$ python -q
>>> import numpy as np
>>> np.set_printoptions(suppress=True, linewidth=200)
>>> data = np.loadtxt("dump.csv", delimiter=",")
>>> data
array([[ 0.,  2.,  1.,  2.],
       [-4.,  6., -2.,  2.],
       [ 0.,  0.,  1.,  0.],
       [ 0.,  0.,  3.,  4.]])
>>> (data - data.T) / 2
array([[ 0. ,  3. ,  0.5,  1. ],
       [-3. ,  0. , -1. ,  1. ],
       [-0.5,  1. ,  0. , -1.5],
       [-1. , -1. ,  1.5,  0. ]])
>>> np.allclose(data @ data.T, data.T @ data)
False
>>> np.allclose(data, data.T)
False
>>> (data + data.T) / 2
array([[ 0. , -1. ,  0.5,  1. ],
       [-1. ,  6. , -1. ,  1. ],
       [ 0.5, -1. ,  1. ,  1.5],
       [ 1. ,  1. ,  1.5,  4. ]])
>>> np.round(np.linalg.matrix_power(data, 3), 2)
array([[ -48.,   56.,    7.,   56.],
       [-112.,  120.,  -56.,   56.],
       [   0.,    0.,    1.,    0.],
       [   0.,    0.,   63.,   64.]])
>>> np.trace(data)
np.float64(11.0)
>>> q, r_ = np.linalg.qr(data)
>>> q.round(2)
array([[ 0.  ,  1.  ,  0.  ,  0.  ],
       [ 1.  ,  0.  ,  0.  ,  0.  ],
       [-0.  , -0.  , -0.32, -0.95],
       [-0.  , -0.  , -0.95,  0.32]])
>>> np.round(q @ r_, 2) + 0
array([[ 0.,  2.,  1.,  2.],
       [-4.,  6., -2.,  2.],
       [ 0.,  0.,  1.,  0.],
       [ 0.,  0.,  3.,  4.]])
>>> def softmax(z):
...     e = np.exp(z - z.max(axis=-1, keepdims=True))
...     return e / e.sum(axis=-1, keepdims=True)
... 
>>> np.round(softmax(10 * data[2]), 2) + 0
array([0., 0., 1., 0.])
>>> S = data @ data.T / np.sqrt(4)
>>> np.round(softmax(S)[2] @ data, 2)
array([-0.18,  0.68,  1.96,  2.7 ])
>>> np.round(softmax(S), 2) + 0
array([[0.06, 0.77, 0.  , 0.17],
       [0.  , 1.  , 0.  , 0.  ],
       [0.2 , 0.05, 0.2 , 0.55],
       [0.  , 0.  , 0.  , 1.  ]])
>>> softmax(S).round(6).argmax(axis=1)
array([1, 1, 3, 3])
>>> np.round(softmax(S + np.triu(np.full(S.shape, -np.inf), 1)), 2) + 0
array([[1.  , 0.  , 0.  , 0.  ],
       [0.  , 1.  , 0.  , 0.  ],
       [0.45, 0.1 , 0.45, 0.  ],
       [0.  , 0.  , 0.  , 1.  ]])
>>> J = np.array([[-2, -2, 1, -2, -1],
...     [1, 2, 2, 1, 0],
...     [1, -1, 2, 2, 1],
...     [-2, -1, 2, -1, 0],
...     [1, -2, 0, -1, 1],
...     [0, -1, 2, 0, 0],
...     [2, -2, -1, -1, -1]])
>>> J[:, 3] = -3 * J[:, 4]
>>> J
array([[-2, -2,  1,  3, -1],
       [ 1,  2,  2,  0,  0],
       [ 1, -1,  2, -3,  1],
       [-2, -1,  2,  0,  0],
       [ 1, -2,  0, -3,  1],
       [ 0, -1,  2,  0,  0],
       [ 2, -2, -1,  3, -1]])
>>> np.argsort(-np.linalg.norm(J, axis=0).round(6), kind="stable")[:3]
array([3, 1, 2])
>>> round(np.linalg.norm(J, 2) / np.linalg.norm(J), 2)
np.float64(0.68)
>>> [round(float(x), 2) for x in np.linalg.svd(J, compute_uv=False)[:3]]
[6.56, 4.72, 4.16]
>>> U, sig, VT = np.linalg.svd(J)
>>> evecs = VT[:(sig > 1e-8).sum()]
>>> rng = np.random.default_rng(80)
>>> x = J[0] + 2 * J[1] + rng.integers(2) * np.eye(5)[0]
>>> x
array([ 1.,  2.,  5.,  3., -1.])
>>> np.round(np.diag(evecs.T @ evecs), 2)
array([1. , 1. , 1. , 0.9, 0.1])
>>> np.allclose(evecs.T @ evecs @ x, x)
True
>>> rank = np.linalg.matrix_rank(J)
>>> rank
np.int64(4)
>>> N = np.linalg.svd(J)[2][rank:].T
>>> [int(np.linalg.matrix_rank(np.delete(J, i, axis=0))) for i in range(7)]
[4, 4, 4, 4, 4, 4, 4]
>>> [int(np.linalg.matrix_rank(J[:, :j + 1])) for j in range(5)]
[1, 2, 3, 4, 4]
>>> np.linalg.matrix_rank(J.T @ J), np.linalg.matrix_rank(J @ J.T)
(np.int64(4), np.int64(4))
>>> [int(np.linalg.matrix_rank(J[:i])) for i in range(1, len(J) + 1)]
[1, 2, 3, 4, 4, 4, 4]
>>> np.allclose(J @ N, 0)
True
